% python3 -q
>>> import numpy as np
>>> from numpy import linalg as LA
>>> np.set_printoptions(precision=2, suppress=True, linewidth=200, floatmode="fixed")
>>> X = np.loadtxt("dump.csv", delimiter=",")
>>> X
array([[0.00, 1.00, 1.00, 0.00, 0.00, 1.00, 1.00],
       [1.00, 0.00, 1.00, 0.00, 0.00, 1.00, 0.00],
       [1.00, 1.00, 0.00, 1.00, 0.00, 1.00, 0.00],
       [0.00, 0.00, 1.00, 0.00, 0.00, 0.00, 0.00],
       [0.00, 0.00, 0.00, 0.00, 0.00, 1.00, 0.00],
       [1.00, 1.00, 1.00, 0.00, 1.00, 0.00, 0.00],
       [1.00, 0.00, 0.00, 0.00, 0.00, 0.00, 0.00]])
>>> rng = np.random.default_rng(170)
>>> other = X + rng.integers(-2, 3, (7, 6)) @ rng.integers(-2, 3, (6, 7))
>>> other
array([[ -3.00,   1.00,  -1.00,  -4.00,  -5.00,  -9.00,   2.00],
       [ -4.00,  11.00,  -3.00,  -4.00,  -6.00,  -3.00,  -9.00],
       [ -6.00,   3.00,  10.00,   1.00,  10.00,   0.00, -11.00],
       [ -2.00,   4.00,  -5.00, -10.00, -15.00,  -3.00,   3.00],
       [ -2.00,  -2.00,   8.00,   4.00,  11.00,   1.00,  -5.00],
       [  5.00,  -8.00,   5.00,   6.00,   7.00,   7.00,   5.00],
       [ 11.00,  -8.00,  -2.00,   4.00,  -2.00,  10.00,  13.00]])
>>> other - X
array([[ -3.00,   0.00,  -2.00,  -4.00,  -5.00, -10.00,   1.00],
       [ -5.00,  11.00,  -4.00,  -4.00,  -6.00,  -4.00,  -9.00],
       [ -7.00,   2.00,  10.00,   0.00,  10.00,  -1.00, -11.00],
       [ -2.00,   4.00,  -6.00, -10.00, -15.00,  -3.00,   3.00],
       [ -2.00,  -2.00,   8.00,   4.00,  11.00,   0.00,  -5.00],
       [  4.00,  -9.00,   4.00,   6.00,   6.00,   7.00,   5.00],
       [ 10.00,  -8.00,  -2.00,   4.00,  -2.00,  10.00,  13.00]])
>>> np.round(LA.svd(other - X, compute_uv=False), 2) + 0
array([33.37, 30.52, 10.00,  6.39,  1.83,  0.99,  0.00])
>>> def softmax(z):
...     e = np.exp(z - z.max(axis=-1, keepdims=True))
...     return e / e.sum(axis=-1, keepdims=True)
... 
>>> np.round(softmax(other[1] + -1), 2) + 0
array([0.00, 1.00, 0.00, 0.00, 0.00, 0.00, 0.00])
>>> np.round(softmax(10 * other[1]), 2) + 0
array([0.00, 1.00, 0.00, 0.00, 0.00, 0.00, 0.00])
>>> softmax(other).sum(axis=1)
array([1.00, 1.00, 1.00, 1.00, 1.00, 1.00, 1.00])
>>> np.round(softmax(other[1]), 2) + 0
array([0.00, 1.00, 0.00, 0.00, 0.00, 0.00, 0.00])
>>> att = other @ other.T / np.sqrt(7)
>>> softmax(att).round(6).argmax(axis=1)
array([3, 1, 2, 3, 2, 5, 6])
>>> np.round(softmax(att + np.triu(np.full(att.shape, -np.inf), 1)), 2) + 0
array([[1.00, 0.00, 0.00, 0.00, 0.00, 0.00, 0.00],
       [0.00, 1.00, 0.00, 0.00, 0.00, 0.00, 0.00],
       [0.00, 0.00, 1.00, 0.00, 0.00, 0.00, 0.00],
       [0.00, 0.00, 0.00, 1.00, 0.00, 0.00, 0.00],
       [0.00, 0.00, 1.00, 0.00, 0.00, 0.00, 0.00],
       [0.00, 0.00, 0.00, 0.00, 0.00, 1.00, 0.00],
       [0.00, 0.00, 0.00, 0.00, 0.00, 0.00, 1.00]])
>>> np.round(softmax(att), 2) + 0
array([[0.00, 0.00, 0.00, 1.00, 0.00, 0.00, 0.00],
       [0.00, 1.00, 0.00, 0.00, 0.00, 0.00, 0.00],
       [0.00, 0.00, 1.00, 0.00, 0.00, 0.00, 0.00],
       [0.00, 0.00, 0.00, 1.00, 0.00, 0.00, 0.00],
       [0.00, 0.00, 1.00, 0.00, 0.00, 0.00, 0.00],
       [0.00, 0.00, 0.00, 0.00, 0.00, 1.00, 0.00],
       [0.00, 0.00, 0.00, 0.00, 0.00, 0.00, 1.00]])
>>> softmax(att)[1] @ other
array([-4.00, 11.00, -3.00, -4.00, -6.00, -3.00, -9.00])
>>> W0 = np.array([[-8, -3, 3, -1, -9, -5, -9, 8, -3, 4],
...     [9, 3, 7, -9, 1, -8, -8, 6, -3, -8],
...     [3, -6, -5, 7, -8, 0, 7, -6, 0, -5],
...     [-8, -7, -2, -7, -8, -9, -9, 4, 2, 4],
...     [0, 8, 7, 8, -9, -2, -8, -8, 5, 2]])
>>> W0[-1] = W0[0] + 5 * W0[1]
>>> W0
array([[ -8,  -3,   3,  -1,  -9,  -5,  -9,   8,  -3,   4],
       [  9,   3,   7,  -9,   1,  -8,  -8,   6,  -3,  -8],
       [  3,  -6,  -5,   7,  -8,   0,   7,  -6,   0,  -5],
       [ -8,  -7,  -2,  -7,  -8,  -9,  -9,   4,   2,   4],
       [ 37,  12,  38, -46,  -4, -45, -49,  38, -18, -36]])
>>> U, sig, Vt = LA.svd(W0, full_matrices=False)
>>> np.abs(U[:, 0]).round(6).argmax()
np.int64(4)
>>> np.allclose(U * sig @ Vt, W0)
True
>>> np.round(U.T @ W0 @ Vt.T, 2) + 0
array([[114.75,   0.00,   0.00,   0.00,   0.00],
       [  0.00,  25.48,   0.00,   0.00,   0.00],
       [  0.00,   0.00,  15.34,   0.00,   0.00],
       [  0.00,   0.00,   0.00,   8.05,   0.00],
       [  0.00,   0.00,   0.00,   0.00,   0.00]])
>>> np.round(Vt @ Vt.T, 2) + 0
array([[1.00, 0.00, 0.00, 0.00, 0.00],
       [0.00, 1.00, 0.00, 0.00, 0.00],
       [0.00, 0.00, 1.00, 0.00, 0.00],
       [0.00, 0.00, 0.00, 1.00, 0.00],
       [0.00, 0.00, 0.00, 0.00, 1.00]])
>>> round(float(np.sqrt((sig ** 2).sum())), 2), np.round(LA.norm(W0), 2)
(118.81, np.float64(118.81))
>>> np.abs(Vt[0])
array([0.32, 0.11, 0.34, 0.41, 0.04, 0.40, 0.44, 0.34, 0.16, 0.31])
>>> np.cumsum(sig ** 2) / np.sum(sig ** 2)
array([0.93, 0.98, 1.00, 1.00, 1.00])
>>> M = np.array([[0.6, 1.3, -0.2, -0.6, 0.8],
...     [0.1, 0.4, 0.6, 1.3, -0.9],
...     [0.6, -0.4, 0.6, 0.4, -0.3],
...     [-0.9, 0.9, 0.6, -1.0, -1.9],
...     [-0.2, 0.4, -2.3, 0.7, 1.0],
...     [-0.2, -1.9, 2.4, -0.2, -1.1],
...     [-0.1, 0.5, -1.1, 0.0, -0.6],
...     [1.3, -0.5, -1.1, 0.6, 0.1],
...     [-0.4, -0.1, -0.6, -0.1, 2.0],
...     [-0.4, 0.1, -1.3, 0.2, 2.0],
...     [-1.2, 1.8, -0.6, 0.2, 1.3],
...     [-0.5, 0.0, 0.5, 1.8, -0.1]])
>>> M[:, 0] *= 10
>>> M
array([[  6.00,   1.30,  -0.20,  -0.60,   0.80],
       [  1.00,   0.40,   0.60,   1.30,  -0.90],
       [  6.00,  -0.40,   0.60,   0.40,  -0.30],
       [ -9.00,   0.90,   0.60,  -1.00,  -1.90],
       [ -2.00,   0.40,  -2.30,   0.70,   1.00],
       [ -2.00,  -1.90,   2.40,  -0.20,  -1.10],
       [ -1.00,   0.50,  -1.10,   0.00,  -0.60],
       [ 13.00,  -0.50,  -1.10,   0.60,   0.10],
       [ -4.00,  -0.10,  -0.60,  -0.10,   2.00],
       [ -4.00,   0.10,  -1.30,   0.20,   2.00],
       [-12.00,   1.80,  -0.60,   0.20,   1.30],
       [ -5.00,   0.00,   0.50,   1.80,  -0.10]])
>>> cov = np.cov(M, rowvar=False)
>>> np.corrcoef(M.T)
array([[ 1.00, -0.35, -0.07,  0.13, -0.08],
       [-0.35,  1.00, -0.45, -0.16,  0.24],
       [-0.07, -0.45,  1.00, -0.09, -0.63],
       [ 0.13, -0.16, -0.09,  1.00,  0.07],
       [-0.08,  0.24, -0.63,  0.07,  1.00]])
>>> cov
array([[47.17, -2.29, -0.56,  0.70, -0.66],
       [-2.29,  0.89, -0.53, -0.11,  0.28],
       [-0.56, -0.53,  1.52, -0.09, -0.96],
       [ 0.70, -0.11, -0.09,  0.59,  0.07],
       [-0.66,  0.28, -0.96,  0.07,  1.54]])
>>> cov.shape
(5, 5)
>>> other = LA.inv(cov)
>>> round(LA.slogdet(cov)[0], 2)
np.float64(1.0)
>>> np.round(cov @ other, 2) + 0
array([[1.00, 0.00, 0.00, 0.00, 0.00],
       [0.00, 1.00, 0.00, 0.00, 0.00],
       [0.00, 0.00, 1.00, 0.00, 0.00],
       [0.00, 0.00, 0.00, 1.00, 0.00],
       [0.00, 0.00, 0.00, 0.00, 1.00]])
>>> other
array([[ 0.03,  0.10,  0.07, -0.01,  0.04],
       [ 0.10,  1.83,  0.82,  0.33,  0.20],
       [ 0.07,  0.82,  1.48,  0.20,  0.79],
       [-0.01,  0.33,  0.20,  1.79, -0.02],
       [ 0.04,  0.20,  0.79, -0.02,  1.12]])
>>> np.allclose(other, cov.T)
False
>>> LA.inv(other)
array([[47.17, -2.29, -0.56,  0.70, -0.66],
       [-2.29,  0.89, -0.53, -0.11,  0.28],
       [-0.56, -0.53,  1.52, -0.09, -0.96],
       [ 0.70, -0.11, -0.09,  0.59,  0.07],
       [-0.66,  0.28, -0.96,  0.07,  1.54]])
>>> Q, Rm = LA.qr(M)
>>> round(float(np.trace(Q @ Q.T)), 2)
5.0
>>> np.abs(np.diag(Rm))
array([23.09,  2.98,  3.52,  2.67,  3.14])
>>> Xs = M - M.mean(axis=0)
>>> V = LA.svd(Xs)[2][:1]
>>> other = Xs - Xs @ V.T @ V
>>> LA.norm(other, axis=1).round(6).argmax()
np.int64(5)
>>> (Xs @ V.T).std(axis=0)
array([6.59])
>>> other.std(axis=0)
array([0.04, 0.84, 1.18, 0.73, 1.19])
>>> np.round(np.diag(V.T @ V), 2) + 0
array([1.00, 0.00, 0.00, 0.00, 0.00])
>>> Q, V = LA.qr(M[:, :4])[0], LA.qr(M[:, 4:])[0]
>>> sig = LA.svd(Q.T @ V, compute_uv=False)
>>> np.degrees(np.arccos(sig.clip(0, 1)))
array([48.82])
>>> (sig > 0.9).sum()
np.int64(0)
